>>> import numpy as np
>>> np.set_printoptions(suppress=True, linewidth=140)
>>> data = np.load("m.npy")
>>> data
array([[ 34, -45,  -4,   9, -11],
       [-45, 155, -75, -99, -84],
       [ -4, -75, 317,  99,   7],
       [  9, -99,  99, 197, 116],
       [-11, -84,   7, 116, 161]])
>>> x = np.ones(5)
>>> for _ in range(4):
...     x = data @ x
...     x /= np.linalg.norm(x)
...     print(round(x @ data @ x, 2))
... 
448.75
459.91
460.48
460.52
>>> round(np.linalg.eigvalsh(data)[-1], 2)
np.float64(460.53)
>>> B = data / np.sqrt((data ** 2).mean(axis=1, keepdims=True))
>>> np.round(np.linalg.norm(B, axis=1), 2)
array([2.24, 2.24, 2.24, 2.24, 2.24])
>>> [round(float(x), 2) for x in np.linalg.svd(data, compute_uv=False)[:3]]
[460.53, 248.45, 99.15]
>>> round(np.linalg.norm(data, 2) / np.linalg.norm(data), 2)
np.float64(0.86)
>>> round(np.log10(np.linalg.cond(data)))
2
>>> rng = np.random.default_rng(43720)
>>> z = rng.permutation(5)
>>> z
array([0, 2, 4, 3, 1])
>>> B = data[z][:, z]
>>> np.trace(B)
np.int64(864)
>>> np.allclose(B, data)
False
>>> B = np.array([[2, 1], [1, -1]])
>>> cent = np.kron(B, data)
>>> round(np.linalg.norm(cent, 2), 2), round(float(np.linalg.norm(B, 2) * np.linalg.norm(data, 2)), 2)
(np.float64(1060.51), 1060.51)
>>> cent.shape
(10, 10)
>>> cent
array([[  68,  -90,   -8,   18,  -22,   34,  -45,   -4,    9,  -11],
       [ -90,  310, -150, -198, -168,  -45,  155,  -75,  -99,  -84],
       [  -8, -150,  634,  198,   14,   -4,  -75,  317,   99,    7],
       [  18, -198,  198,  394,  232,    9,  -99,   99,  197,  116],
       [ -22, -168,   14,  232,  322,  -11,  -84,    7,  116,  161],
       [  34,  -45,   -4,    9,  -11,  -34,   45,    4,   -9,   11],
       [ -45,  155,  -75,  -99,  -84,   45, -155,   75,   99,   84],
       [  -4,  -75,  317,   99,    7,    4,   75, -317,  -99,   -7],
       [   9,  -99,   99,  197,  116,   -9,   99,  -99, -197, -116],
       [ -11,  -84,    7,  116,  161,   11,   84,   -7, -116, -161]])
>>> arr = np.loadtxt("sample16.csv", delimiter=",")
>>> arr
array([[ 0.,  5.,  4., -2., -1.,  4.],
       [ 5.,  0.,  0.,  0.,  0.,  0.],
       [ 4.,  0.,  0.,  0.,  0.,  0.],
       [-2.,  0.,  0.,  0.,  0.,  0.],
       [-1.,  0.,  0.,  0.,  0.,  0.],
       [ 4.,  0.,  0.,  0.,  0.,  0.]])
>>> np.round(np.sort(np.abs(np.linalg.eigvals(arr))), 2)
array([0.  , 0.  , 0.  , 0.  , 7.87, 7.87])
>>> np.round(np.linalg.det(arr), 2)
np.float64(0.0)
>>> np.round(np.linalg.matrix_power(arr, 3), 2)
array([[   0.,  310.,  248., -124.,  -62.,  248.],
       [ 310.,    0.,    0.,    0.,    0.,    0.],
       [ 248.,    0.,    0.,    0.,    0.,    0.],
       [-124.,    0.,    0.,    0.,    0.,    0.],
       [ -62.,    0.,    0.,    0.,    0.,    0.],
       [ 248.,    0.,    0.,    0.,    0.,    0.]])
>>> arr @ arr
array([[ 62.,   0.,   0.,   0.,   0.,   0.],
       [  0.,  25.,  20., -10.,  -5.,  20.],
       [  0.,  20.,  16.,  -8.,  -4.,  16.],
       [  0., -10.,  -8.,   4.,   2.,  -8.],
       [  0.,  -5.,  -4.,   2.,   1.,  -4.],
       [  0.,  20.,  16.,  -8.,  -4.,  16.]])
>>> (arr + arr.T) / 2
array([[ 0.,  5.,  4., -2., -1.,  4.],
       [ 5.,  0.,  0.,  0.,  0.,  0.],
       [ 4.,  0.,  0.,  0.,  0.,  0.],
       [-2.,  0.,  0.,  0.,  0.,  0.],
       [-1.,  0.,  0.,  0.,  0.,  0.],
       [ 4.,  0.,  0.,  0.,  0.,  0.]])
>>> np.allclose(arr, arr.T)
True
>>> np.trace(arr)
np.float64(0.0)
>>> np.allclose(arr @ arr.T, arr.T @ arr)
True
>>> [round(float(np.linalg.det(arr[:i, :i])), 2) + 0 for i in range(1, 7)]
[0.0, -25.0, 0.0, 0.0, 0.0, 0.0]
>>> np.all(np.linalg.eigvalsh(arr) > 0)
np.False_
>>> np.round(np.linalg.eigvalsh(arr).min(), 2)
np.float64(-7.87)
>>> m1 = np.loadtxt("dump.csv", delimiter=",")
>>> m1
array([[-0.8,  0.3,  1.4,  0.2,  0.5,  1.8],
       [ 1.7, -0.1, -0.4, -1.7, -0.2,  0.5],
       [ 0.3, -0.4, -1. , -0.1, -0.5,  0.3],
       [ 8. , -1. , -3.5, -4.5,  3. ,  0. ],
       [-0.4,  0.8, -0.2, -1.4, -0.7, -0.8],
       [ 0.1, -0.8,  0. ,  0.5,  0.8,  0.8],
       [ 0.5, -0.7, -1.7,  0.6, -0.2,  0. ],
       [-0.4, -0.1, -1.3,  1.2, -0.5,  1.1],
       [ 1.3, -0.1, -1.9,  0.5, -0.8,  1.7],
       [-0.2, -0.9, -1.1,  2.2, -1.4,  0.1],
       [ 0.6,  0.2,  0.7,  1.6, -0.9, -0.9],
       [ 0. , -0.3,  3. , -1.2,  0.6, -2.9],
       [ 0.2, -1.3,  0.1,  0.5, -0.6,  0.3],
       [-0.5, -0.6,  1. , -0.1, -0.6, -0.7],
       [-1.3,  0. , -0.6,  0.9, -0.5,  0.8]])
>>> B = np.c_[m1[:, :4] @ np.array([[3, 0, 0, 3], [1, -1, -1, -2], [2, -2, 1, -1], [1, 1, -1, 1]]), np.array([2, 1, -2, -3, -3, 3, 3, 3, 0, -1, 1, -2, 3, -3, 3])]
>>> B.round(2) + 0
array([[ 0.9, -2.9,  0.9, -4.2,  2. ],
       [ 2.5, -0.8,  1.4,  4. ,  1. ],
       [-1.6,  2.3, -0.5,  2.6, -2. ],
       [11.5,  3.5,  2. , 25. , -3. ],
       [-2.2, -1.8,  0.4, -4. , -3. ],
       [ 0. ,  1.3,  0.3,  2.4,  3. ],
       [-2. ,  4.7, -1.6,  5.2,  3. ],
       [-2.7,  3.9, -2.4,  1.5,  3. ],
       [ 0.5,  4.4, -2.3,  6.5,  0. ],
       [-1.5,  5.3, -2.4,  4.5, -1. ],
       [ 5. ,  0. , -1.1,  2.3,  1. ],
       [ 4.5, -6.9,  4.5, -3.6, -2. ],
       [ 0. ,  1.6,  0.9,  3.6,  3. ],
       [-0.2, -1.5,  1.7, -1.4, -3. ],
       [-4.2,  2.1, -1.5, -2.4,  3. ]])
>>> np.round(np.linalg.norm(np.linalg.qr(m1)[0].T @ B, axis=0) ** 2 / ((B ** 2).sum(axis=0) + 1e-12), 2)
array([1.  , 1.  , 1.  , 1.  , 0.55])
>>> np.round(np.linalg.norm(B - m1 @ np.linalg.lstsq(m1, B)[0], axis=0), 2) + 0
array([0.  , 0.  , 0.  , 0.  , 6.26])
>>> np.linalg.matrix_rank(np.c_[m1, B])
np.int64(7)
>>> gram = np.cov(m1, rowvar=False)
>>> np.argwhere(np.triu(np.abs(np.corrcoef(m1.T)) > 0.8, 1))
array([], shape=(0, 2), dtype=int64)
>>> np.round(np.linalg.eigvalsh(gram)[::-1], 2)
array([8.13, 2.79, 0.81, 0.51, 0.23, 0.15])
>>> np.round(m1.std(axis=0), 2)
array([2.11, 0.54, 1.5 , 1.58, 1.01, 1.13])
>>> B = m1 + rng.integers(-2, 3, (15, 2)) @ rng.integers(-2, 3, (2, 6))
>>> B.round(2)
array([[-3.8,  3.3,  1.4, -0.8,  2.5, -0.2],
       [ 1.7, -0.1, -0.4, -1.7, -0.2,  0.5],
       [-0.7,  0.6, -1. , -1.1,  1.5,  0.3],
       [11. , -4. , -3.5, -2.5, -1. ,  1. ],
       [ 1.6, -1.2, -0.2,  0.6, -4.7, -0.8],
       [-3.9,  3.2,  0. , -1.5,  4.8, -1.2],
       [ 3.5, -3.7, -1.7,  1.6, -2.2,  2. ],
       [-0.4, -0.1, -1.3,  0.2,  1.5,  2.1],
       [ 5.3, -4.1, -1.9,  2.5, -4.8,  3.7],
       [-4.2,  3.1, -1.1,  0.2,  2.6, -1.9],
       [ 1.6, -0.8,  0.7,  1.6, -0.9,  0.1],
       [-1. ,  0.7,  3. , -0.2, -1.4, -4.9],
       [-0.8, -0.3,  0.1,  1.5, -2.6, -1.7],
       [-0.5, -0.6,  1. , -2.1,  3.4,  1.3],
       [-0.3, -1. , -0.6,  1.9, -2.5,  0.8]])
>>> np.abs(B - m1).sum(axis=1)
array([11.,  0.,  5., 13., 10., 16., 11.,  4., 16., 16.,  3.,  7.,  7.,  8.,  5.])
>>> np.linalg.matrix_rank(B - m1, tol=1e-8)
np.int64(2)
>>> E = np.load("block6.npy")
>>> E
array([[-1.1,  0.5, -0.2,  0.9, -0.1, -1.9,  0.8],
       [ 0.1, -0.8,  1.4,  1.1,  0.4, -1.5, -1.4],
       [-1.5, -0.2, -1.7, -1.2, -1.5,  0.8,  0.8],
       [-0.3,  1.4,  0.1,  2.2, -1.9,  1.6,  1. ],
       [ 2.4, -0.9,  1. , -0.6,  0.2, -0.3, -1.9],
       [ 1.5, -0.8,  0.6, -1. ,  0.5, -0.3,  1.2],
       [ 0.8,  1.3, -0.9,  0.2, -2.2,  0.1, -0.8]])
>>> np.round((E - E.T) / 2, 2)
array([[ 0.  ,  0.2 ,  0.65,  0.6 , -1.25, -1.7 ,  0.  ],
       [-0.2 ,  0.  ,  0.8 , -0.15,  0.65, -0.35, -1.35],
       [-0.65, -0.8 ,  0.  , -0.65, -1.25,  0.1 ,  0.85],
       [-0.6 ,  0.15,  0.65,  0.  , -0.65,  1.3 ,  0.4 ],
       [ 1.25, -0.65,  1.25,  0.65,  0.  , -0.4 ,  0.15],
       [ 1.7 ,  0.35, -0.1 , -1.3 ,  0.4 ,  0.  ,  0.55],
       [ 0.  ,  1.35, -0.85, -0.4 , -0.15, -0.55,  0.  ]])
>>> np.allclose(E @ E.T, E.T @ E)
False
>>> x = np.array([0, 2, 1, 1, 1, 0, -2])
>>> (E @ x).argmax()
np.int64(1)
>>> z = rng.permutation(7)
>>> z
array([3, 1, 0, 5, 4, 2, 6])
>>> B = E[z][:, z]
>>> np.diag(B)
array([ 2.2, -0.8, -1.1, -0.3,  0.2, -1.7, -0.8])
>>> x = np.array([0, 4, 5, 5, 0, 1, 5])
>>> target = E @ x
>>> b, lr = np.zeros(7), 1 / np.linalg.norm(E, 2) ** 2
>>> for i in range(20):
...     b -= lr * E.T @ (E @ b - target)
...     if i % 5 == 0: print(i, round(np.linalg.norm(E @ b - target), 2))
... 
0 17.32
5 4.17
10 1.42
15 0.63
>>> np.round(np.linalg.cond(E), 2)
np.float64(59.19)
>>> K = np.load("out12.npy")
>>> K
array([[-5,  1, -1,  0,  1,  5, -5],
       [ 3,  1,  5,  2,  2,  2,  2],
       [-2, -3, -4, -5,  5,  1,  5],
       [ 1, -1, -4, -2, -2,  3, -2],
       [ 1,  2,  2,  4, -1,  1,  3],
       [ 4,  2, -4, -4,  5, -5, -5],
       [-8,  0, -6, -2, -1,  3, -7]])
>>> B = K / np.linalg.norm(K, axis=1, keepdims=True)
>>> gram = B @ B.T
>>> gram[4].round(2)
array([-0.3 ,  0.68, -0.41, -0.48,  1.  , -0.61, -0.59])
>>> U, sigma, Vt = np.linalg.svd(K)
>>> evecs = Vt[:(sigma > 1e-8).sum()]
>>> x = K[4] + -1 * K[3] + rng.integers(2) * np.eye(7)[6]
>>> x
array([ 0.,  3.,  6.,  6.,  1., -2.,  6.])
>>> np.linalg.matrix_rank(np.vstack([K, x]))
np.int64(7)
>>> np.round(np.diag(evecs.T @ evecs), 2)
array([0.99, 0.57, 0.96, 0.61, 0.91, 1.  , 0.97])
>>> round(np.linalg.norm(x - evecs.T @ evecs @ x), 2)
np.float64(0.18)
>>> np.allclose(evecs.T @ evecs @ x, x)
False
